$ python3 -q
>>> import numpy as np
>>> from numpy import linalg as LA
>>> np.set_printoptions(precision=2, suppress=True, linewidth=160)
>>> mat = np.loadtxt("block2.csv", delimiter=",")
>>> mat
array([[ 0.5 ,  0.  , -0.33,  0.1 , -0.1 ],
       [-0.2 , -0.5 , -1.19, -0.8 , -0.3 ],
       [-0.1 ,  1.  , -3.54, -0.7 , -0.9 ],
       [-0.4 ,  2.  , -5.57, -0.1 , -1.4 ],
       [-0.6 ,  0.3 , -2.06,  0.8 , -0.5 ],
       [ 1.3 ,  0.2 , -3.21,  1.5 , -0.8 ],
       [-0.3 ,  0.4 , -1.55,  0.6 , -0.4 ],
       [ 0.9 , -0.3 , -0.4 , -0.6 , -0.1 ],
       [ 0.8 , -0.8 ,  0.8 , -0.4 ,  0.2 ],
       [-2.4 , -0.3 ,  0.51,  2.  ,  0.1 ],
       [-0.3 ,  1.  , -0.87, -0.3 , -0.2 ],
       [-0.3 ,  0.3 , -2.1 , -0.5 , -0.5 ],
       [ 0.2 , -0.5 , 11.97, -0.6 ,  3.  ],
       [ 0.6 ,  1.7 , -0.54,  0.8 , -0.1 ],
       [ 1.6 ,  1.7 , -0.74, -0.4 , -0.2 ],
       [ 0.7 ,  0.2 , -3.16,  0.1 , -0.8 ],
       [-0.4 ,  0.6 ,  2.41, -0.8 ,  0.6 ],
       [ 0.4 , -0.4 , -0.08, -0.5 ,  0.  ],
       [-0.1 ,  0.6 ,  6.83, -1.8 ,  1.7 ],
       [-0.2 , -0.7 ,  2.37, -0.5 ,  0.6 ],
       [-1.4 , -2.4 , -5.59,  0.5 , -1.4 ],
       [-1.1 ,  1.3 ,  1.24,  1.1 ,  0.3 ],
       [-0.7 , -0.2 ,  0.31,  1.3 ,  0.1 ]])
>>> rng = np.random.default_rng(98)
>>> lab = rng.permutation(5)
>>> A2 = mat[:, lab] * rng.choice([-1, 1], 5)
>>> A2
array([[-0.33, -0.  , -0.5 ,  0.1 ,  0.1 ],
       [-1.19,  0.5 ,  0.2 ,  0.3 , -0.8 ],
       [-3.54, -1.  ,  0.1 ,  0.9 , -0.7 ],
       [-5.57, -2.  ,  0.4 ,  1.4 , -0.1 ],
       [-2.06, -0.3 ,  0.6 ,  0.5 ,  0.8 ],
       [-3.21, -0.2 , -1.3 ,  0.8 ,  1.5 ],
       [-1.55, -0.4 ,  0.3 ,  0.4 ,  0.6 ],
       [-0.4 ,  0.3 , -0.9 ,  0.1 , -0.6 ],
       [ 0.8 ,  0.8 , -0.8 , -0.2 , -0.4 ],
       [ 0.51,  0.3 ,  2.4 , -0.1 ,  2.  ],
       [-0.87, -1.  ,  0.3 ,  0.2 , -0.3 ],
       [-2.1 , -0.3 ,  0.3 ,  0.5 , -0.5 ],
       [11.97,  0.5 , -0.2 , -3.  , -0.6 ],
       [-0.54, -1.7 , -0.6 ,  0.1 ,  0.8 ],
       [-0.74, -1.7 , -1.6 ,  0.2 , -0.4 ],
       [-3.16, -0.2 , -0.7 ,  0.8 ,  0.1 ],
       [ 2.41, -0.6 ,  0.4 , -0.6 , -0.8 ],
       [-0.08,  0.4 , -0.4 , -0.  , -0.5 ],
       [ 6.83, -0.6 ,  0.1 , -1.7 , -1.8 ],
       [ 2.37,  0.7 ,  0.2 , -0.6 , -0.5 ],
       [-5.59,  2.4 ,  1.4 ,  1.4 ,  0.5 ],
       [ 1.24, -1.3 ,  1.1 , -0.3 ,  1.1 ],
       [ 0.31,  0.2 ,  0.7 , -0.1 ,  1.3 ]])
>>> left, _, Vt = LA.svd(mat.T @ A2)
>>> np.round(LA.lstsq(mat, A2)[0], 2) + 0
array([[ 0.,  0., -1.,  0.,  0.],
       [ 0., -1.,  0.,  0.,  0.],
       [ 1.,  0.,  0.,  0.,  0.],
       [ 0.,  0.,  0.,  0.,  1.],
       [ 0.,  0.,  0., -1.,  0.]])
>>> np.round(left @ Vt, 2) + 0
array([[ 0.,  0., -1.,  0.,  0.],
       [ 0., -1.,  0.,  0.,  0.],
       [ 1.,  0.,  0.,  0.,  0.],
       [ 0.,  0.,  0.,  0.,  1.],
       [ 0.,  0.,  0., -1.,  0.]])
